% python3 -q
>>> import numpy as np
>>> np.set_printoptions(suppress=True, linewidth=160)
>>> other = np.array([[3]])
>>> C = np.array([[1]])
>>> mat = np.block([[other, np.zeros((1, 1))], [np.zeros((1, 1)), C]])
>>> print(mat)
[[3. 0.]
 [0. 1.]]
>>> Lm = np.linalg.cholesky(mat)
>>> print(np.linalg.eigvalsh(mat).min() > 0)
True
>>> other = np.array([[4, 0, 2], [4, 0, 5]])
>>> C = np.kron(other, mat)
>>> print(np.linalg.matrix_rank(C))
4
>>> print(C)
[[12.  0.  0.  0.  6.  0.]
 [ 0.  4.  0.  0.  0.  2.]
 [12.  0.  0.  0. 15.  0.]
 [ 0.  4.  0.  0.  0.  5.]]
>>> print(round(float(np.linalg.norm(C, 2)), 2), round(np.linalg.norm(other, 2) * np.linalg.norm(mat, 2), 2))
22.95 22.95
>>> print(C.shape)
(4, 6)
>>> K = np.load("x.npy")
>>> print(K)
[[-0.97  0.47  0.96 -2.83]
 [-0.13 -0.1   0.02 -0.75]
 [-0.99 -1.35 -0.24 -7.05]]
>>> vec = np.array([9, 6, 4, 1])
>>> print(np.round(np.einsum("ij,j->i", K, vec), 2))
[ -4.9   -2.44 -25.02]
>>> print(np.linalg.norm(K @ vec) <= np.linalg.norm(K, 2) * np.linalg.norm(vec) + 1e-9)
True
>>> print(np.sign((K @ vec).round(6)))
[-1. -1. -1.]
>>> def softmax(z):
...     e = np.exp(z - z.max(axis=-1, keepdims=True))
...     return e / e.sum(axis=-1, keepdims=True)
... 
>>> print(np.round(softmax(10 * K[1]), 2) + 0)
[0.15 0.2  0.66 0.  ]
>>> print(np.round(softmax(K).sum(axis=1), 2))
[1. 1. 1.]
>>> print(np.round(softmax(K[1] + 5), 2))
[0.27 0.28 0.31 0.14]
>>> att = K @ K.T / np.sqrt(4)
>>> print(softmax(att).round(6).argmax(axis=1))
[2 2 2]
>>> print(np.linalg.cond(K) > 100)
True
>>> print(np.round(np.linalg.norm(K, 2) / np.linalg.norm(K), 2))
0.98
>>> print(np.argsort(-np.linalg.norm(K, axis=0).round(6), kind="stable")[:3])
[3 1 0]
>>> print(np.linalg.matrix_rank(K, rtol=0.1))
2
